>>> import numpy as np
>>> from numpy import linalg as LA
>>> np.set_printoptions(precision=2, suppress=True, linewidth=160)
>>> rd = lambda a: np.round(a, 2) + 0
>>> mat = np.load("data.npy")
>>> mat
array([[ -7,   6,  -1,   5,   8,  -7],
       [ -9,   8,  -9,   5,  16, -12],
       [ -2,   0,  -3,  10,  16, -14],
       [ -5,   5,  -4,  17,  13, -11],
       [  3,  -2,   4,  16,  10, -16],
       [  8,   5,   9,  12,   6, -24],
       [  3,   3,   6,  13,   4, -30],
       [ 10,   7,  10,   7,   0, -29],
       [ 13,   5,  13,  16,  -9, -25],
       [ 14,   8,  15,  18, -11, -33],
       [ 11,  12,  19,  12, -19, -41],
       [ 11,  19,  11,  15, -19, -44],
       [ 14,  17,   8,   9, -22, -48],
       [ 13,  22,   3,  17, -18, -49],
       [  9,  15,   4,  10, -26, -46],
       [  1,   8,   8,   1, -29, -53],
       [ -4,   9,   4,  -4, -37, -48]])
>>> def softmax(z):
...     e = np.exp(z - z.max(axis=-1, keepdims=True))
...     return e / e.sum(axis=-1, keepdims=True)
... 
>>> rd(softmax(mat).sum(axis=1))
array([1., 1., 1., 1., 1., 1., 1., 1., 1., 1., 1., 1., 1., 1., 1., 1., 1.])
>>> rd(softmax(mat[10]))
array([0., 0., 1., 0., 0., 0.])
>>> rd(softmax(10 * mat[10]))
array([0., 0., 1., 0., 0., 0.])
>>> rd(softmax(mat[10] + 2))
array([0., 0., 1., 0., 0., 0.])
>>> S = mat @ mat.T / np.sqrt(6)
>>> softmax(S).round(6).argmax(axis=1)
array([ 1,  1,  6,  3, 13, 13, 13, 13, 13, 13, 13, 13, 13, 13, 15, 15, 16])
>>> A2 = np.array([[1, 1], [0, 1]])
>>> F = np.kron(np.eye(2, dtype=int), A2)
>>> F
array([[1, 1, 0, 0],
       [0, 1, 0, 0],
       [0, 0, 1, 1],
       [0, 0, 0, 1]])
>>> rd(np.sort(LA.eigvals(F)))
array([1., 1., 1., 1.])
>>> vec = np.array([-4, 4, 1, 3])
>>> target = F @ vec
>>> b, lr = np.zeros(4), 1 / LA.norm(F, 2) ** 2
>>> for i in range(30):
...     b -= lr * F.T @ (F @ b - target)
...     if i % 10 == 0: print(i, round(LA.norm(F @ b - target), 2))
... 
0 2.93
10 0.61
20 0.13
>>> rd(b)
array([-3.96,  3.97,  1.01,  3.  ])
>>> (F != 0).astype(int)
array([[1, 1, 0, 0],
       [0, 1, 0, 0],
       [0, 0, 1, 1],
       [0, 0, 0, 1]])
>>> F @ F
array([[1, 2, 0, 0],
       [0, 1, 0, 0],
       [0, 0, 1, 2],
       [0, 0, 0, 1]])
>>> rd(LA.det(F))
np.float64(1.0)
>>> f = np.array([1, 0, 2, 2, 2]) + 0.5
>>> X = np.outer(f, f) / (f @ f)
>>> rd(X)
array([[0.11, 0.04, 0.18, 0.18, 0.18],
       [0.04, 0.01, 0.06, 0.06, 0.06],
       [0.18, 0.06, 0.29, 0.29, 0.29],
       [0.18, 0.06, 0.29, 0.29, 0.29],
       [0.18, 0.06, 0.29, 0.29, 0.29]])
>>> Uu, sig, Vt = LA.svd(X, full_matrices=False)
>>> np.abs(Uu[:, 0]).round(6).argmax()
np.int64(2)
>>> rd(sig / sig[0])
array([1., 0., 0., 0., 0.])
>>> rd(Uu.T @ X @ Vt.T)
array([[1., 0., 0., 0., 0.],
       [0., 0., 0., 0., 0.],
       [0., 0., 0., 0., 0.],
       [0., 0., 0., 0., 0.],
       [0., 0., 0., 0., 0.]])
>>> rd(sig)
array([1., 0., 0., 0., 0.])
>>> np.cumsum(sig ** 2) / np.sum(sig ** 2)
array([1., 1., 1., 1., 1.])
>>> (sig > 1e-8).sum()
np.int64(1)
>>> vec = np.array([1, 5, 7, 3, 2])
>>> rd(X @ vec)
array([2.4, 0.8, 4. , 4. , 4. ])
>>> rd(X @ X @ vec)
array([2.4, 0.8, 4. , 4. , 4. ])
>>> rd(np.eye(5) - X)
array([[ 0.89, -0.04, -0.18, -0.18, -0.18],
       [-0.04,  0.99, -0.06, -0.06, -0.06],
       [-0.18, -0.06,  0.71, -0.29, -0.29],
       [-0.18, -0.06, -0.29,  0.71, -0.29],
       [-0.18, -0.06, -0.29, -0.29,  0.71]])
>>> rank = LA.matrix_rank(X)
>>> rank
np.int64(1)
>>> ns = LA.svd(X)[2][rank:].T
>>> [int(LA.matrix_rank(np.delete(X, i, axis=0))) for i in range(5)]
[1, 1, 1, 1, 1]
>>> Uu, sig, Vt = LA.svd(X)
>>> evecs = Vt[:(sig > 1e-8).sum()]
>>> rng = np.random.default_rng(3936)
>>> vec = X[1] + -2 * X[3] + rng.integers(2) * np.eye(5)[4]
>>> rd(vec)
array([-0.32, -0.11, -0.53, -0.53, -0.53])
>>> np.allclose(evecs.T @ evecs @ vec, vec)
True
>>> rd(np.diag(evecs.T @ evecs))
array([0.11, 0.01, 0.29, 0.29, 0.29])
>>> LA.matrix_rank(np.vstack([X, vec]))
np.int64(1)
>>> rd(evecs.T @ evecs)
array([[0.11, 0.04, 0.18, 0.18, 0.18],
       [0.04, 0.01, 0.06, 0.06, 0.06],
       [0.18, 0.06, 0.29, 0.29, 0.29],
       [0.18, 0.06, 0.29, 0.29, 0.29],
       [0.18, 0.06, 0.29, 0.29, 0.29]])
>>> data = np.load("mat.npy")
>>> data
array([[ 4,  0,  4, -6],
       [ 0, -3,  0,  0],
       [ 4,  0, -3, -9],
       [-5,  0,  9,  9]])
>>> hat = np.triu(np.array([[3, 3, 4, 3], [0, 0, 3, 5], [0, 0, 3, 5], [2, 5, 2, 4]]), 1) + np.eye(4)
>>> A2 = hat @ data @ LA.inv(hat)
>>> np.trace(A2), np.trace(data)
(np.float64(7.0), np.int64(7))
>>> A2
array([[   5.,  -24.,   71., -265.],
       [ -13.,   36.,  -20.,  -23.],
       [ -21.,   63.,  -63.,   99.],
       [  -5.,   15.,  -16.,   29.]])
>>> ang = np.radians(36)
>>> R = np.eye(4)
>>> R[1, 1] = R[3, 3] = np.cos(ang)
>>> R[1, 3], R[3, 1] = -np.sin(ang), np.sin(ang)
>>> rd(R)
array([[ 1.  ,  0.  ,  0.  ,  0.  ],
       [ 0.  ,  0.81,  0.  , -0.59],
       [ 0.  ,  0.  ,  1.  ,  0.  ],
       [ 0.  ,  0.59,  0.  ,  0.81]])
>>> A2 = data @ R.T
>>> rd(A2)
array([[ 4.  ,  3.53,  4.  , -4.85],
       [ 0.  , -2.43,  0.  , -1.76],
       [ 4.  ,  5.29, -3.  , -7.28],
       [-5.  , -5.29,  9.  ,  7.28]])
>>> z = rng.permutation(4)
>>> z
array([2, 1, 0, 3])
>>> A2 = data[z][:, z]
>>> rd(LA.det(A2)), rd(LA.det(data[z]))
(np.float64(-378.0), np.float64(378.0))
>>> np.trace(A2)
np.int64(7)
>>> np.allclose(A2, data)
False
>>> A2
array([[-3,  0,  4, -9],
       [ 0, -3,  0,  0],
       [ 4,  0,  4, -6],
       [ 9,  0, -5,  9]])
>>> np.diag(A2)
array([-3, -3,  4,  9])
>>> feats = np.load("x.npy")
>>> feats
array([[-2.06,  1.23, -0.92, -2.87,  1.02],
       [-3.98,  2.09, -1.88, -5.98,  1.85],
       [-2.12,  0.97, -1.15, -3.07,  0.96]])
>>> [round(float(x), 2) for x in LA.svd(feats, compute_uv=False)[:3]]
[9.79, 0.27, 0.16]
>>> rd(softmax(feats[2] + 5))
array([0.02, 0.46, 0.06, 0.01, 0.46])
>>> softmax(feats).sum(axis=1)
array([1., 1., 1.])
>>> rd(softmax(10 * feats[2]))
array([0.  , 0.52, 0.  , 0.  , 0.48])
>>> S = feats @ feats.T / np.sqrt(5)
>>> softmax(S).round(6).argmax(axis=1)
array([1, 1, 1])
>>> W0 = np.load("arr.npy")
>>> W0
array([[ 2,  2,  2,  2,  2],
       [ 2,  4,  4,  4,  4],
       [ 2,  4,  6,  6,  6],
       [ 2,  4,  6,  8,  8],
       [ 2,  4,  6,  8, 10]])
>>> Ac = mat - mat.mean(axis=0)
>>> Uu, sig, Vt = LA.svd(Ac, full_matrices=False)
>>> np.abs(Vt[0]).argmax()
np.int64(4)
>>> rd(Ac.mean(axis=0))
array([0., 0., 0., 0., 0., 0.])
>>> rd(sig ** 2 / (sig ** 2).sum())
array([0.79, 0.13, 0.05, 0.02, 0.01, 0.01])
>>> evals, evecs = LA.eig(W0)
>>> rd(np.sort(LA.eigvals(W0 @ W0)))
array([  0.29,   0.5 ,   1.36,   8.39, 609.45])
>>> rd(np.sort(LA.eigvals(LA.inv(W0))))
array([0.04, 0.35, 0.86, 1.42, 1.84])
>>> rd(np.sort(LA.eigvals(W0.T)))
array([ 0.54,  0.71,  1.17,  2.9 , 24.69])
>>> rd(evals)
array([24.69,  2.9 ,  1.17,  0.71,  0.54])
>>> rd(W0 @ evecs[:, 0] - evals[0] * evecs[:, 0])
array([0., 0., 0., 0., 0.])
>>> low = LA.cholesky(W0)
>>> rd(low)
array([[1.41, 0.  , 0.  , 0.  , 0.  ],
       [1.41, 1.41, 0.  , 0.  , 0.  ],
       [1.41, 1.41, 1.41, 0.  , 0.  ],
       [1.41, 1.41, 1.41, 1.41, 0.  ],
       [1.41, 1.41, 1.41, 1.41, 1.41]])
>>> rd(W0 / np.sqrt(np.outer(np.diag(W0), np.diag(W0))))
array([[1.  , 0.71, 0.58, 0.5 , 0.45],
       [0.71, 1.  , 0.82, 0.71, 0.63],
       [0.58, 0.82, 1.  , 0.87, 0.77],
       [0.5 , 0.71, 0.87, 1.  , 0.89],
       [0.45, 0.63, 0.77, 0.89, 1.  ]])
>>> rd(np.prod(np.diag(low)) ** 2), rd(LA.det(W0))
(np.float64(32.0), np.float64(32.0))
>>> LA.eigvalsh(W0).min() > 0
np.True_
>>> rd(np.diag(low) ** 2)
array([2., 2., 2., 2., 2.])
>>> m1 = np.load("m.npy")
>>> m1
array([[0, 0, 0, 0, 0, 0, 1],
       [0, 0, 0, 0, 0, 0, 0],
       [0, 1, 0, 0, 0, 0, 0],
       [0, 0, 0, 0, 0, 0, 0]])
>>> # row 3 repeats row 1
>>> m1.mean(axis=0)
array([0.  , 0.25, 0.  , 0.  , 0.  , 0.  , 0.25])
>>> rd(LA.svd(m1, compute_uv=False))
array([1., 1., 0., 0.])
>>> m1.sum(axis=0)
array([0, 1, 0, 0, 0, 0, 1])
>>> np.diff(m1, axis=0)
array([[ 0,  0,  0,  0,  0,  0, -1],
       [ 0,  1,  0,  0,  0,  0,  0],
       [ 0, -1,  0,  0,  0,  0,  0]])
>>> m1[:, 7]
Traceback (most recent call last):
  File "<python-input-107>", line 1, in <module>
    m1[:, 7]
    ~~^^^^^^
IndexError: index 7 is out of bounds for axis 1 with size 7
>>> LA.matrix_rank(m1)
np.int64(2)
>>> rd(LA.norm(m1))
np.float64(1.41)
>>> m1.shape
(4, 7)
>>> LA.matrix_rank(m1, rtol=0.1)
np.int64(2)
>>> rd(LA.norm(m1, 2) / LA.norm(m1))
np.float64(0.71)
>>> LA.cond(m1) > 100
np.True_
>>> np.abs(np.diag(LA.qr(m1)[1])) > 1e-9
array([False,  True, False, False])
>>> rd(np.trace(LA.pinv(m1) @ m1))
np.float64(2.0)
>>> np.allclose(m1[:-1].T @ LA.lstsq(m1[:-1].T, m1[-1])[0], m1[-1])
True
>>> Uu, sig, Vt = LA.svd(m1)
>>> np.argmax(sig[:-1] / (sig[1:] + 1e-6)) + 1
np.int64(2)
>>> A2 = Uu[:, :2] @ np.diag(sig[:2]) @ Vt[:2]
>>> np.abs(m1 - A2).max()
np.float64(0.0)
>>> A2
array([[0., 0., 0., 0., 0., 0., 1.],
       [0., 0., 0., 0., 0., 0., 0.],
       [0., 1., 0., 0., 0., 0., 0.],
       [0., 0., 0., 0., 0., 0., 0.]])
>>> rd(LA.norm(m1 - A2, 2)), sig[2]
(np.float64(0.0), np.float64(0.0))
>>> vec = np.array([3, 3, 1, 0, 2, 0, 0])
>>> a = np.maximum(m1 @ vec, 0)
>>> m1 * (a > 1e-9)[:, None]
array([[0, 0, 0, 0, 0, 0, 0],
       [0, 0, 0, 0, 0, 0, 0],
       [0, 1, 0, 0, 0, 0, 0],
       [0, 0, 0, 0, 0, 0, 0]])
>>> np.maximum(m1 @ (3 * vec), 0)
array([0, 0, 9, 0])
>>> arr = np.array([[0, 0, 6], [0, 0, 6], [-6, -6, 0]])
>>> # null space of dimension 1
>>> Uu, sig, Vt = LA.svd(arr)
>>> np.argmax(sig[:-1] / (sig[1:] + 1e-6)) + 1
np.int64(2)
>>> A2 = Uu[:, :2] @ np.diag(sig[:2]) @ Vt[:2]
>>> A2
array([[ 0.,  0.,  6.],
       [ 0.,  0.,  6.],
       [-6., -6.,  0.]])
>>> LA.matrix_rank(arr, rtol=0.05)
np.int64(2)
